$ ipython --no-banner

In [1]: import numpy as np

In [2]: import numpy.linalg as la

In [3]: np.set_printoptions(precision=2, suppress=True, linewidth=100)

In [4]: J = np.load("layer12.npy")

In [5]: print(J)
[[  4.25  12.53  10.25   7.72   7.75]
 [ 15.38  -4.36   9.76   4.35   5.5 ]
 [  0.45 -12.39   6.01   7.76 -12.25]
 [ 15.63   3.31   2.26  -3.77  11.19]
 [  2.04  16.54  -9.74   0.16  -5.24]
 [ -8.68 -13.77   7.07   3.3    8.62]
 [ -6.06  10.31 -11.03   7.03  -9.26]
 [ 17.05   2.79   5.93   8.1    0.92]
 [  3.12   0.11 -14.05   9.64 -10.  ]
 [  8.04  -3.68  15.11  -7.72  -5.82]
 [ 13.25  -3.17   9.4   -8.99   6.72]
 [ -7.37   0.6    8.78 -12.21  10.92]
 [ 11.65  11.29   9.16   2.6   -6.79]
 [ -4.03  11.73 -11.52  10.65   0.18]
 [ 11.07  -6.38  -8.7   12.35   2.91]
 [ -1.6   12.88 -10.08   1.19  11.34]
 [ -3.1   15.42   1.15  -8.46   8.93]
 [  8.12  -1.27  16.74   4.32   5.8 ]
 [ -9.24 -10.41  -3.36   9.76   9.99]
 [  7.69 -16.09   8.03   3.28  -2.54]
 [-16.78  -5.85  -7.9   -2.56  -3.93]
 [ -1.47  -0.99  10.3   -4.34  16.49]
 [ 10.97   5.83   2.69 -14.    -6.51]
 [-11.2    0.44  11.74   7.15   9.24]]

In [6]: labels = J[:, 2] > np.median(J[:, 2])

In [7]: u = J[labels].mean(axis=0) - J[~labels].mean(axis=0)

In [8]: ((J - J.mean(axis=0)) @ u > 0).astype(int)
Out[8]: array([1, 1, 1, 1, 0, 1, 0, 1, 0, 1, 1, 1, 1, 0, 0, 0, 0, 1, 0, 1, 0, 1, 0, 1])

In [9]: np.argsort(-np.abs(u).round(6), kind="stable")
Out[9]: array([2, 1, 4, 3, 0])

In [10]: u
Out[10]: array([ 1.75, -7.26, 15.56, -1.91,  2.76])

In [11]: A2 = np.c_[J[:, :3] @ np.array([[-3, 0, 3], [3, 3, -3], [-2, -3, -1]]), np.array([1, 2, 7, 6, 9, 9, 1, 1, 5, 1, 9, 2, 9, 6, 3, 2, 7, 1, 0, 0, 0, 5, 6, 6])]

In [12]: A2
Out[12]: 
array([[  4.34,   6.84, -35.09,   1.  ],
       [-78.74, -42.36,  49.46,   2.  ],
       [-50.54, -55.2 ,  32.51,   7.  ],
       [-41.48,   3.15,  34.7 ,   6.  ],
       [ 62.98,  78.84, -33.76,   9.  ],
       [-29.41, -62.52,   8.2 ,   9.  ],
       [ 71.17,  64.02, -38.08,   1.  ],
       [-54.64,  -9.42,  36.85,   1.  ],
       [ 19.07,  42.48,  23.08,   5.  ],
       [-65.38, -56.37,  20.05,   1.  ],
       [-68.06, -37.71,  39.86,   9.  ],
       [  6.35, -24.54, -32.69,   2.  ],
       [-19.4 ,   6.39,  -8.08,   9.  ],
       [ 70.32,  69.75, -35.76,   6.  ],
       [-34.95,   6.96,  61.05,   3.  ],
       [ 63.6 ,  68.88, -33.36,   2.  ],
       [ 53.26,  42.81, -56.71,   7.  ],
       [-61.65, -54.03,  11.43,   1.  ],
       [  3.21, -21.15,   6.87,   0.  ],
       [-87.4 , -72.36,  63.31,   0.  ],
       [ 48.59,   6.15, -24.89,   0.  ],
       [-19.16, -33.87, -11.74,   5.  ],
       [-20.8 ,   9.42,  12.73,   6.  ],
       [ 11.44, -33.9 , -46.66,   6.  ]])

In [13]: la.matrix_rank(np.c_[J, A2])
Out[13]: np.int64(6)

In [14]: print(la.matrix_rank(A2))
4
